>>> import numpy as np
>>> np.set_printoptions(suppress=True, linewidth=200)
>>> def rd(a):
...     return np.round(a, 2) + 0
... 
>>> u = np.array([2, 3, 3])
>>> W0 = u[np.abs(np.subtract.outer(np.arange(3), np.arange(3)))]
>>> W0
array([[2, 3, 3],
       [3, 2, 3],
       [3, 3, 2]])
>>> Q, Rm = np.linalg.qr(W0)
>>> rd(Q @ Rm)
array([[2., 3., 3.],
       [3., 2., 3.],
       [3., 3., 2.]])
>>> rd(Q.T @ Q)
array([[1., 0., 0.],
       [0., 1., 0.],
       [0., 0., 1.]])
>>> rd(Q)
array([[-0.43,  0.78, -0.46],
       [-0.64, -0.62, -0.46],
       [-0.64,  0.1 ,  0.76]])
>>> rd(Rm)
array([[-4.69, -4.48, -4.48],
       [ 0.  ,  1.4 ,  0.68],
       [ 0.  ,  0.  , -1.22]])
>>> Q.shape, Rm.shape
((3, 3), (3, 3))
>>> rd(np.linalg.eigvalsh(W0).min())
np.float64(-1.0)
>>> [round(float(np.linalg.det(W0[:i, :i])), 2) + 0 for i in range(1, 4)]
[2.0, -5.0, 8.0]
>>> np.all(np.linalg.eigvalsh(W0) > 0)
np.False_
>>> ev, V = np.linalg.eigh(W0)
>>> x = np.array([2, 0, 0])
>>> x @ W0 @ x / (x @ x), rd(ev[0]), rd(ev[-1])
(np.float64(2.0), np.float64(-1.0), np.float64(8.0))
>>> print(np.abs(W0).sum(axis=1).max(), rd(np.abs(ev).max()))
8 8.0
>>> rd(V * np.abs(ev) @ V.T)
array([[3.33, 2.33, 2.33],
       [2.33, 3.33, 2.33],
       [2.33, 2.33, 3.33]])
>>> (np.sign(V[:, -1].round(6)) == np.sign(V[0, -1].round(6))).astype(int)
array([1, 1, 1])
>>> hat = np.triu(np.array([[4, 1, 1], [-5, 4, 4], [0, 3, 4]]), 1) + np.eye(3)
>>> A2 = hat @ W0 @ np.linalg.inv(hat)
>>> np.poly(A2)
array([  1.,  -6., -15.,  -8.])
>>> np.linalg.matrix_rank(A2)
np.int64(3)
>>> K = np.loadtxt("mat.csv", delimiter=",")
>>> rd(K)
array([[ 0.38,  0.38,  0.24, -0.17],
       [ 0.38,  0.38,  0.24, -0.17],
       [ 0.24,  0.24,  0.16, -0.11],
       [-0.17, -0.17, -0.11,  0.08]])
>>> ev, V = np.linalg.eigh(K)
>>> x = np.array([2, -1, 8, -6])
>>> print(rd(np.abs(K).sum(axis=1).max()), np.abs(ev).max())
1.18 1.0
>>> print(rd(np.linalg.eigvals(K)))
[0. 1. 0. 0.]
>>> np.einsum("ii->", K)
np.float64(1.0)
>>> print(np.einsum("ij,ji->", K, K))
1.0
>>> rd(np.linalg.det(K.T))
np.float64(0.0)
>>> rd(np.kron(np.eye(2, dtype=int), K))
array([[ 0.38,  0.38,  0.24, -0.17,  0.  ,  0.  ,  0.  ,  0.  ],
       [ 0.38,  0.38,  0.24, -0.17,  0.  ,  0.  ,  0.  ,  0.  ],
       [ 0.24,  0.24,  0.16, -0.11,  0.  ,  0.  ,  0.  ,  0.  ],
       [-0.17, -0.17, -0.11,  0.08,  0.  ,  0.  ,  0.  ,  0.  ],
       [ 0.  ,  0.  ,  0.  ,  0.  ,  0.38,  0.38,  0.24, -0.17],
       [ 0.  ,  0.  ,  0.  ,  0.  ,  0.38,  0.38,  0.24, -0.17],
       [ 0.  ,  0.  ,  0.  ,  0.  ,  0.24,  0.24,  0.16, -0.11],
       [ 0.  ,  0.  ,  0.  ,  0.  , -0.17, -0.17, -0.11,  0.08]])
>>> x = np.array([2, 1, 0, 1])
>>> rd(np.linalg.eigvalsh(2 * K - np.eye(4)))
array([-1., -1., -1.,  1.])
>>> np.trace(K)
np.float64(1.0)
>>> rd((x - K @ x) @ (K @ x))
np.float64(0.0)
>>> left, s, Vh = np.linalg.svd(K)
>>> V = Vh[:(s > 1e-8).sum()]
>>> rng = np.random.default_rng(6197)
>>> x = K[2] + -3 * K[0] + rng.integers(2) * np.eye(4)[0]
>>> rd(x)
array([ 0.09, -0.91, -0.58,  0.41])
>>> np.linalg.matrix_rank(np.vstack([K, x]))
np.int64(2)
>>> rd(V.T @ V)
array([[ 0.38,  0.38,  0.24, -0.17],
       [ 0.38,  0.38,  0.24, -0.17],
       [ 0.24,  0.24,  0.16, -0.11],
       [-0.17, -0.17, -0.11,  0.08]])
>>> rd(np.linalg.norm(x - V.T @ V @ x))
np.float64(0.79)
>>> J = np.loadtxt("run8.csv", delimiter=",")
>>> print(J)
[[ 1.  1. -1. -1.  1.  1. -1. -1.]
 [ 1.  1.  1.  1.  1.  1.  1.  1.]
 [ 1. -1. -1.  1.  1. -1. -1.  1.]]
>>> W1 = np.array([[1, 9, 8],
...     [3, 4, 2],
...     [1, 4, 3],
...     [4, 2, 0],
...     [2, 3, 7],
...     [9, 7, 2],
...     [4, 5, 5],
...     [4, 0, 3]])
>>> coef = np.array([2, -1, 1])
>>> hid = np.maximum(J @ W1 + coef, 0)
>>> np.linalg.matrix_rank(hid)
np.int64(3)
>>> (hid > 0).astype(int)
array([[1, 1, 1],
       [1, 1, 1],
       [0, 0, 1]])
>>> W2 = np.array([[-4, 2], [0, 2], [3, -4]])
>>> print(hid @ W2)
[[ 11.  -6.]
 [-27.   2.]
 [ 21. -28.]]
>>> mat = np.load("sample18.npy")
>>> mat
array([[ 2, -3,  3],
       [-3,  2, -3],
       [ 3, -3,  0]])
>>> rd(np.linalg.eigvalsh(mat).min())
np.float64(-2.42)
>>> Q, V = np.linalg.qr(mat[:, :2])[0], np.linalg.qr(mat[:, 2:])[0]
>>> s = np.linalg.svd(Q.T @ V, compute_uv=False)
>>> rd(np.degrees(np.arccos(s.clip(0, 1))))
array([40.32])
>>> rd(np.linalg.norm(Q @ Q.T - V @ V.T, 2))
np.float64(1.0)
>>> rd(s)
array([0.76])
>>> (s > 0.9).sum()
np.int64(0)
>>> idx = rng.permutation(3)
>>> A2 = mat[:, idx] * rng.choice([-1, 1], 3)
>>> A2
array([[ 2,  3, -3],
       [-3, -3,  2],
       [ 3,  0, -3]])
>>> left, _, Vh = np.linalg.svd(mat.T @ A2)
>>> rd(left @ Vh)
array([[1., 0., 0.],
       [0., 0., 1.],
       [0., 1., 0.]])
>>> idx
array([0, 2, 1])
>>> arr = np.loadtxt("case3.csv", delimiter=",")
>>> arr
array([[ 0.,  0.,  0.],
       [-6., -2., -2.],
       [ 3.,  1.,  1.],
       [ 0.,  0.,  0.]])
>>> [round(float(x), 2) for x in np.linalg.svd(arr, compute_uv=False)[:3]]
[7.42, 0.0, 0.0]
>>> np.linalg.matrix_rank(arr, rtol=0.1)
np.int64(1)
>>> print(np.argsort(-np.linalg.norm(arr, axis=0).round(6), kind="stable")[:3])
[0 1 2]
>>> left, s, Vh = np.linalg.svd(arr)
>>> V = Vh[:(s > 1e-8).sum()]
>>> x = arr[1] + 4 * arr[0] + rng.integers(2) * np.eye(3)[2]
>>> print(x)
[-6. -2. -1.]
>>> np.allclose(V.T @ V @ x, x)
False
>>> rd(np.linalg.norm(x - V.T @ V @ x))
np.float64(0.95)
>>> np.abs(np.diag(np.linalg.qr(arr)[1])) > 1e-9
array([ True, False, False])
>>> np.allclose(arr[:-1].T @ np.linalg.lstsq(arr[:-1].T, arr[-1])[0], arr[-1])
True
>>> m1 = np.array([[5, 1, -1], [-1, 5, 1], [1, -1, 5]])
>>> m1
array([[ 5,  1, -1],
       [-1,  5,  1],
       [ 1, -1,  5]])
>>> u, g = m1[2], m1[0]
>>> print(u @ u)
27
>>> u @ g
np.int64(-1)
>>> p = (u @ g) / (u @ u) * u
>>> print(rd((g - p) @ u))
0.0
>>> np.linalg.matrix_rank(np.outer(u, g))
np.int64(1)
>>> print(rd(np.linalg.norm(u + g) ** 2 + np.linalg.norm(u - g) ** 2))
108.0
>>> ang = np.radians(180)
>>> Rm = np.eye(3)
>>> Rm[1, 1] = Rm[0, 0] = np.cos(ang)
>>> Rm[1, 0], Rm[0, 1] = -np.sin(ang), np.sin(ang)
>>> print(rd(Rm))
[[-1.  0.  0.]
 [ 0. -1.  0.]
 [ 0.  0.  1.]]
>>> A2 = m1 @ Rm.T
>>> np.allclose(np.linalg.norm(m1, axis=1), np.linalg.norm(A2, axis=1))
True
>>> rd(np.linalg.svd(m1, compute_uv=False)), rd(np.linalg.svd(A2, compute_uv=False))
(array([5.29, 5.29, 5.  ]), array([5.29, 5.29, 5.  ]))
>>> A = np.loadtxt("a.csv", delimiter=",")
>>> print(rd(A))
[[ 0.11  0.7  -0.7 ]
 [ 0.7   0.45  0.55]
 [-0.7   0.55  0.45]]
>>> rd(np.linalg.norm(A[0], 1)), rd(np.linalg.norm(A[0], np.inf))
(np.float64(1.52), np.float64(0.7))
>>> rd(np.linalg.norm(A, axis=0))
array([1., 1., 1.])
>>> rd(np.linalg.norm(A, 1)), rd(np.linalg.norm(A, np.inf))
(np.float64(1.7), np.float64(1.7))
>>> rd(np.linalg.norm(A[0] - A[2]))
np.float64(1.41)
>>> rd(np.linalg.norm(A, "nuc"))
np.float64(3.0)
>>> print(A[0] @ A[2])
0.0
>>> left, s, Vh = np.linalg.svd(A, full_matrices=False)
>>> rd(s / s[0])
array([1., 1., 1.])
>>> hat = np.triu(np.array([[3, 2, 9], [7, 2, 7], [5, 3, 9]]), 1) + np.eye(3)
>>> A2 = hat @ A @ np.linalg.inv(hat)
>>> print(np.linalg.matrix_rank(A2))
3
>>> rd(np.poly(A2))
array([ 1., -1., -1.,  1.])
>>> print(rd(np.trace(A2)), np.trace(A))
1.0 1.0
>>> print(rd(np.linalg.det(A2)))
-1.0
>>> idx = rng.permutation(3)
>>> A2 = A[:, idx] * rng.choice([-1, 1], 3)
>>> rd(A2)
array([[ 0.7 ,  0.11,  0.7 ],
       [ 0.45,  0.7 , -0.55],
       [ 0.55, -0.7 , -0.45]])
>>> left, _, Vh = np.linalg.svd(A.T @ A2)
>>> idx
array([1, 0, 2])
>>> F = np.array([[4, -4, 5, 0], [-3, -3, 0, 3], [4, 1, 0, -4], [3, -5, 5, -2]])
>>> A2 = mat[0, 0] * mat[1:] - np.outer(mat[1:, 0], mat[0])
>>> print(A2)
[[ 0 -5  3]
 [ 0  3 -9]]
>>> np.flatnonzero(~A2.round(6).any(axis=1))
array([], dtype=int64)
